$ python3 -q
>>> import numpy as np
>>> import numpy.linalg as la
>>> np.set_printoptions(suppress=True, linewidth=120)
>>> arr = np.loadtxt("out1.csv", delimiter=",")
>>> print(arr)
[[ 2. -3.  2. -1.  2.  1.  0.  1.  3.  3.]
 [ 1. -3.  2.  0. -1.  0.  1.  1. -3.  1.]
 [ 1. -2.  0. -1.  3.  3.  1.  0.  3.  2.]
 [-3.  1.  0.  2.  3.  1. -2.  2. -3. -2.]
 [ 2.  0.  1.  0.  3.  2. -1. -3. -2.  3.]
 [-2. -3. -1.  1.  0.  3.  3.  1. -3. -2.]
 [ 1.  2. -1.  3. -3. -3.  0.  3.  2.  0.]
 [ 2.  1. -3. -2. -1.  0. -1. -3.  1.  3.]
 [ 3.  0.  3.  2.  1. -3.  1.  3. -2.  2.]
 [-3. -2.  2. -2. -3.  0. -2. -2.  1.  0.]
 [-2. -2. -3.  0.  0.  0.  3. -3.  1. -3.]
 [ 0.  3. -2. -1.  4.  1. -2. -1.  9.  1.]]
>>> A2 = np.c_[arr[:, :6] @ np.array([[2, 2, 3, 2, 2, 1],
...     [3, 1, 1, 2, 1, 1],
...     [3, 3, 1, 3, 2, 1],
...     [2, 0, 3, 2, 2, 1],
...     [3, 3, 1, 0, 0, 2],
...     [3, 0, 0, 0, 3, 3]]), np.array([6, 3, 8, 6, 2, 1, 7, 6, 3, 1, 8, 0])]
>>> print(A2)
[[  8.  13.   4.   2.   6.   7.   6.]
 [ -4.   2.   1.   2.   3.  -2.   3.]
 [ 12.   9.   1.  -4.   7.  13.   8.]
 [ 13.   4.   1.   0.   2.   9.   6.]
 [ 22.  16.  10.   7.  12.  15.   2.]
 [ -5. -10.  -7. -11.   2.   4.   1.]
 [ -7.  -8.  10.   9.  -1. -10.   7.]
 [ -9.  -7.  -3.  -7.  -5.  -4.   6.]
 [ 13.  18.  19.  19.   7.   1.   3.]
 [-19. -11. -18.  -8.  -8. -11.   1.]
 [-19. -15. -11. -17. -12.  -7.   8.]
 [ 16.   9.   2.  -2.   0.  11.   0.]]
>>> print(np.round(la.norm(A2 - arr @ la.lstsq(arr, A2)[0], axis=0), 2) + 0)
[0.  0.  0.  0.  0.  0.  5.1]
>>> print(np.round(la.norm(la.qr(arr)[0].T @ A2, axis=0) ** 2 / ((A2 ** 2).sum(axis=0) + 1e-12), 2))
[1.   1.   1.   1.   1.   1.   0.92]
>>> hat = A2 @ la.solve(A2.T @ A2, A2.T)
>>> print(np.round(np.diag(hat), 2))
[0.4  0.24 0.44 0.74 0.35 0.63 0.79 0.65 0.62 0.83 0.82 0.49]
>>> print(np.round(la.eigvalsh(hat), 2) + 0)
[0. 0. 0. 0. 0. 1. 1. 1. 1. 1. 1. 1.]
>>> print(np.round(np.trace(hat), 2))
7.0
>>> blk = np.stack([arr, -1 * arr, arr[::-1]])
>>> print((blk @ arr.T).shape)
(3, 12, 12)
>>> print(np.round(la.norm(blk, axis=(1, 2)), 2))
[24.02 24.02 24.02]
>>> hat = arr @ la.solve(arr.T @ arr, arr.T)
>>> print(np.round(la.eigvalsh(hat), 2) + 0)
[0. 0. 1. 1. 1. 1. 1. 1. 1. 1. 1. 1.]
>>> print(np.allclose(hat @ hat, hat))
True
>>> mat = np.load("x.npy")
>>> print(mat.round(2))
[[ 1.7  -1.87  0.01 -4.96]
 [ 1.67  2.49  4.72  0.58]
 [ 2.73 -0.43 -2.59 -5.22]
 [-3.05  2.56 -6.2  -0.3 ]
 [ 0.4   6.19 -0.39  0.09]
 [ 6.2  -0.45 -2.23  3.52]
 [-1.6   5.89  1.88 -2.4 ]]
>>> x = np.array([2, -1, -1, 0])
>>> y = mat @ x
>>> print(np.round(la.solve(mat.T @ mat, mat.T @ y), 2) + 0)
[ 2. -1. -1.  0.]
>>> try:
...     la.solve(mat, y)
... except la.LinAlgError as e:
...     print(e)
... 
Last 2 dimensions of the array must be square
>>> rng = np.random.default_rng(482)
>>> y = y + 0.1 * rng.normal(size=7)
>>> print(y.round(2))
[  5.3   -3.81   8.44  -2.35  -5.01  15.01 -11.03]
>>> b, *_ = la.lstsq(mat, y)
>>> print(np.round(mat.T @ (y - mat @ b), 2) + 0)
[0. 0. 0. 0.]
